$ python -q
>>> import numpy as np
>>> import numpy.linalg as la
>>> np.set_printoptions(precision=2, suppress=True, linewidth=160)
>>> rnd = lambda a: np.round(a, 2) + 0
>>> basis = np.sign(np.array([[-2, -2, 2, 1], [2, 0, 2, -1], [-2, -2, 0, 0], [2, -2, -2, -2]]))
>>> out = (np.tril(basis, -1) + np.eye(4)) @ (np.triu(basis, 1) + np.eye(4))
>>> w = np.array([3, 0, 0, -2])
>>> mat = np.rint(out * w @ la.inv(out)) + 0
>>> mat
array([[  4.,  -7.,  -8.,  -2.],
       [  0.,  -3.,  -6.,   0.],
       [  0.,   3.,   6.,   0.],
       [ 12., -15., -12.,  -6.]])
>>> U, sigma, Vh = la.svd(mat)
>>> V = Vh[:(sigma > 1e-8).sum()]
>>> rng = np.random.default_rng(865)
>>> x0 = mat[3] + 3 * mat[0] + rng.integers(2) * np.eye(4)[3]
>>> x0
array([ 24., -36., -36., -12.])
>>> rnd(la.norm(x0 - V.T @ V @ x0))
np.float64(0.0)
>>> np.allclose(V.T @ V @ x0, x0)
True
>>> rnd(np.diag(V.T @ V))
array([0.59, 0.41, 0.85, 0.15])
>>> out = mat / np.sqrt((mat ** 2).mean(axis=1, keepdims=True))
>>> la.matrix_rank(out) == la.matrix_rank(mat)
np.True_
>>> la.matrix_rank(mat - mat.mean(axis=1, keepdims=True))
np.int64(2)
>>> rnd(la.norm(out, axis=1))
array([2., 2., 2., 2.])
>>> f = np.array([3, 0])
>>> np.polyval(f, mat[3])
array([ 36., -45., -36., -18.])
>>> m1 = np.load("w.npy")
>>> m1
array([[-1,  1, -2, -3],
       [ 0,  4,  3,  4],
       [ 0,  0,  5,  4],
       [ 0,  0,  0, -1]])
>>> m1.reshape(-1, 2)
array([[-1,  1],
       [-2, -3],
       [ 0,  4],
       [ 3,  4],
       [ 0,  0],
       [ 5,  4],
       [ 0,  0],
       [ 0, -1]])
>>> m1.ravel(order="F")
array([-1,  0,  0,  0,  1,  4,  0,  0, -2,  3,  5,  0, -3,  4,  4, -1])
>>> blk = m1.reshape(4, 2, -1)
>>> blk.shape
(4, 2, 2)
>>> np.einsum("ihd,jhd->hij", blk, blk).shape
(2, 4, 4)
>>> lab = rng.permutation(4)
>>> lab
array([2, 3, 1, 0])
>>> out = m1[lab][:, lab]
>>> rnd(la.det(out)), rnd(la.det(m1[lab]))
(np.float64(20.0), np.float64(-20.0))
>>> np.diag(out)
array([ 5, -1,  4, -1])
>>> t = np.deg2rad(135)
>>> F = np.eye(4)
>>> F[np.ix_([0, 2], [0, 2])] = [[np.cos(t), -np.sin(t)], [np.sin(t), np.cos(t)]]
>>> rnd(F)
array([[-0.71,  0.  , -0.71,  0.  ],
       [ 0.  ,  1.  ,  0.  ,  0.  ],
       [ 0.71,  0.  , -0.71,  0.  ],
       [ 0.  ,  0.  ,  0.  ,  1.  ]])
>>> U, sigma = la.svd(F)
Traceback (most recent call last):
  File "<python-input-39>", line 1, in <module>
    U, sigma = la.svd(F)
    ^^^^^^^^
ValueError: too many values to unpack (expected 2)
>>> U, sigma, Vh = la.svd(F, full_matrices=False)
>>> np.cumsum(sigma ** 2) / np.sum(sigma ** 2)
array([0.25, 0.5 , 0.75, 1.  ])
>>> np.allclose(U * sigma @ Vh, F)
True
>>> Vh @ Vh.T
array([[1., 0., 0., 0.],
       [0., 1., 0., 0.],
       [0., 0., 1., 0.],
       [0., 0., 0., 1.]])
>>> sigma
array([1., 1., 1., 1.])
>>> (sigma > 1e-8).sum()
np.int64(4)
>>> sigma / sigma[0]
array([1., 1., 1., 1.])
>>> rnd(U.T @ U)
array([[1., 0., 0., 0.],
       [0., 1., 0., 0.],
       [0., 0., 1., 0.],
       [0., 0., 0., 1.]])
>>> F.shape
(4, 4)
>>> rnd(F.mean(axis=0))
array([ 0.  ,  0.25, -0.35,  0.25])
>>> rnd(F.sum(axis=0))
array([ 0.  ,  1.  , -1.41,  1.  ])
>>> la.matrix_rank(F)
np.int64(4)
